% python3 -q
>>> import numpy as np
>>> np.set_printoptions(precision=2, suppress=True, linewidth=100)
>>> sv = 5 * 0.2 ** np.arange(5)
>>> q, _ = np.linalg.qr(np.array([[0.9, 1.3, 1.2, 0.4, -0.4],
...     [-1.1, 0.4, -0.6, -1.8, -0.2],
...     [-0.6, -0.7, -0.3, 1.0, -0.5],
...     [0.1, 0.3, -0.6, 0.4, -1.4],
...     [-0.4, 0.2, -1.1, -0.8, 1.0]]))
>>> rng = np.random.default_rng(61650)
>>> arr = rng.normal(size=(11, 5)) * sv @ q
>>> arr
array([[ 6.81,  7.32,  2.98,  3.89, -2.83],
       [-0.83, -1.78, -0.64, -0.58,  0.27],
       [ 0.36,  2.7 ,  1.22,  0.9 , -0.31],
       [ 0.04,  2.14,  0.92,  0.39, -0.07],
       [-0.36,  0.37,  0.17, -0.04,  0.11],
       [-1.19, -1.38, -0.62, -0.78,  0.55],
       [-1.11, -1.26, -0.51, -0.72,  0.42],
       [ 1.25,  1.24,  0.5 ,  0.7 , -0.49],
       [-0.79, -1.19, -0.48, -0.38,  0.32],
       [-0.96, -1.62, -0.76, -0.76,  0.5 ],
       [-2.06, -1.53, -0.66, -1.17,  0.89]])
>>> D = np.linalg.norm(arr[:, None] - arr[None], axis=-1)
>>> np.linalg.norm(arr, axis=1)
array([11.49,  2.16,  3.13,  2.36,  0.56,  2.15,  1.94,  2.02,  1.59,  2.23,  3.03])
>>> D[6].round(6).argsort(kind="stable")[:4]
array([6, 5, 9, 8])
>>> np.unravel_index(D.round(6).argmax(), D.shape)
(np.int64(0), np.int64(10))
>>> feats = np.loadtxt("run11.csv", delimiter=",")
>>> feats
array([[0., 0., 0., 0., 0.],
       [1., 1., 0., 0., 0.],
       [2., 2., 0., 0., 0.],
       [0., 1., 2., 0., 0.],
       [0., 2., 2., 0., 1.]])
>>> x0 = np.array([-4, -3, -6, -4, -7])
>>> h1 = np.maximum(feats @ x0, 0)
>>> h1
array([0., 0., 0., 0., 0.])
>>> np.maximum(feats @ (3 * x0), 0)
array([0., 0., 0., 0., 0.])
>>> np.maximum(feats @ x0, 0) - np.maximum(-feats @ x0, 0)
array([  0.,  -7., -14., -15., -25.])
>>> np.round(np.linalg.norm(feats, 2) / np.linalg.norm(feats), 2)
np.float64(0.84)
>>> np.argsort(-np.linalg.norm(feats, axis=0).round(6), kind="stable")[:3]
array([1, 2, 0])
>>> [round(float(x), 2) for x in np.linalg.svd(feats, compute_uv=False)[:3]]
[4.11, 2.55, 0.77]
>>> np.linalg.cond(feats) > 100
np.True_
>>> idx = rng.permutation(5)
>>> idx
array([0, 3, 2, 1, 4])
>>> Y = feats[idx][:, idx]
>>> np.round(np.linalg.det(Y), 2), np.round(np.linalg.det(feats[idx]), 2)
(np.float64(0.0), np.float64(0.0))
>>> np.sort(np.abs(np.linalg.eigvals(Y)))
array([0., 0., 0., 1., 1.])
>>> np.trace(Y)
np.float64(2.0)
>>> np.diag(Y)
array([0., 0., 0., 1., 1.])
>>> round(np.linalg.det(2 * feats), 2), round(np.linalg.det(feats), 2)
(np.float64(0.0), np.float64(0.0))
>>> np.linalg.eigvals(feats)
array([1., 0., 0., 1., 0.])
>>> np.round(np.linalg.eigvals(feats).sum().real, 2)
np.float64(2.0)
>>> W0 = np.loadtxt("data.csv", delimiter=",")
>>> W0
array([[-0.31,  0.17, -0.27],
       [-0.12, -0.4 ,  0.04],
       [-0.27, -0.29, -0.06],
       [-0.43, -0.09,  0.79],
       [-0.15,  0.29, -0.37],
       [-0.73,  0.35, -0.11],
       [-0.27, -0.71, -0.37]])
>>> q, R = np.linalg.qr(W0)
>>> q @ R
array([[-0.31,  0.17, -0.27],
       [-0.12, -0.4 ,  0.04],
       [-0.27, -0.29, -0.06],
       [-0.43, -0.09,  0.79],
       [-0.15,  0.29, -0.37],
       [-0.73,  0.35, -0.11],
       [-0.27, -0.71, -0.37]])
>>> np.allclose(R.T @ R, W0.T @ W0)
True
>>> np.trace(q @ q.T)
np.float64(3.0)
>>> np.abs(np.diag(R))
array([1., 1., 1.])
>>> np.round(q.T @ q, 2) + 0
array([[1., 0., 0.],
       [0., 1., 0.],
       [0., 0., 1.]])
>>> x0 = np.array([-3, -2, 1])
>>> target = W0 @ x0
>>> np.linalg.solve(W0.T @ W0, W0.T @ target)
array([-3., -2.,  1.])
>>> np.linalg.lstsq(W0, target)[0]
array([-3., -2.,  1.])
>>> np.round(np.linalg.pinv(W0) @ W0, 2) + 0
array([[1., 0., 0.],
       [0., 1., 0.],
       [0., 0., 1.]])
>>> try:
...     np.linalg.solve(W0, target)
... except np.linalg.LinAlgError as e:
...     print("failed:", e)
... 
failed: Last 2 dimensions of the array must be square
>>> target = target + 0.3 * rng.normal(size=7)
>>> target
array([ 0.68,  0.9 ,  1.73,  1.85, -0.42,  1.27,  1.51])
>>> beta, *_ = np.linalg.lstsq(W0, target)
>>> [round(float(np.linalg.norm(np.linalg.solve(W0.T @ W0 + lam * np.eye(3), W0.T @ target))), 2) for lam in (0, 1, 10, 100)]
[3.36, 1.68, 0.31, 0.03]
>>> beta.round()
array([-3., -2.,  1.])
>>> F = np.load("layer12.npy")
>>> F
array([[  2,  -3,   5,  -2,   3,  -4],
       [ -8,  10,   4, -10,   6,  -8],
       [  2,  -6,  -9,  16, -13,  14],
       [-10,   2, -19,  28, -27,  26],
       [ 16,  -7, -14,   2,   0,  10],
       [ 22, -21,  11,  -4,  11,  -8],
       [-14,   6,  -5,  14, -15,  10]])
>>> np.linalg.matrix_rank(F, rtol=0.1)
np.int64(3)
>>> round(float(np.linalg.norm(F, 2) / np.linalg.norm(F)), 2)
0.85
>>> [round(float(x), 2) for x in np.linalg.svd(F, compute_uv=False)[:3]]
[68.3, 39.2, 16.46]
>>> U, sv, VT = np.linalg.svd(F)
>>> np.argmax(sv[:-1] / (sv[1:] + 1e-6)) + 1
np.int64(3)
>>> Y = U[:, :3] @ np.diag(sv[:3]) @ VT[:3]
>>> round(float(np.linalg.norm(F - Y, 2)), 2), round(sv[3], 2)
(0.0, np.float64(0.0))
>>> round(np.abs(F - Y).max(), 2)
np.float64(0.0)
>>> np.linalg.matrix_rank(Y)
np.int64(3)
>>> np.linalg.matrix_rank(F, rtol=0.05)
np.int64(3)
>>> Y.round(2) + 0
array([[  2.,  -3.,   5.,  -2.,   3.,  -4.],
       [ -8.,  10.,   4., -10.,   6.,  -8.],
       [  2.,  -6.,  -9.,  16., -13.,  14.],
       [-10.,   2., -19.,  28., -27.,  26.],
       [ 16.,  -7., -14.,   2.,   0.,  10.],
       [ 22., -21.,  11.,  -4.,  11.,  -8.],
       [-14.,   6.,  -5.,  14., -15.,  10.]])
>>> round(np.linalg.norm(F - Y) / np.linalg.norm(F), 2)
np.float64(0.0)
>>> cov = F.T @ F
>>> np.round(np.linalg.eigvalsh(cov)[::-1], 2) + 0
array([4665.33, 1536.88,  270.79,    0.  ,    0.  ,    0.  ])
>>> np.diag(cov)
array([1108,  675,  825, 1360, 1289, 1216])
>>> np.trace(cov), (F ** 2).sum()
(np.int64(6473), np.int64(6473))
>>> K = np.load("m.npy")
>>> K
array([[-1. ,  0.2,  0.3,  0.8, -0.7,  0.9],
       [ 0. ,  1.4,  0.2, -0.6, -0.2,  1.8],
       [ 0.9, -0.6,  0.8, -1.1,  1. , -1.1],
       [ 1.2, -1.4, -0.6,  0. ,  1.2,  1.3],
       [ 0.4,  0.3,  0.9,  0.2, -0.5,  0. ],
       [ 1.3, -1.8,  0.2, -0.3, -0.6, -0.7],
       [ 0.7, -0.4, -0.8, -2.6, -0.4,  0.1],
       [ 0.3, -0.2,  0. ,  0.2,  0.1, -0.7],
       [ 0.6, -0.9,  0. ,  0.9, -5.4,  1.5],
       [ 1.8,  0.4, -0.2, -0.6, -0.1, -1.4],
       [-0.9, -0.5,  0.3,  0.3, -0.9,  1.8],
       [-0.9,  1.5, -0.1, -1.4,  0.2, -0.9],
       [ 0.6, -0.3,  1.1, -0.3, -0.3, -0.2]])
>>> hat = K @ np.linalg.solve(K.T @ K, K.T)
>>> np.allclose(hat @ hat, hat)
True
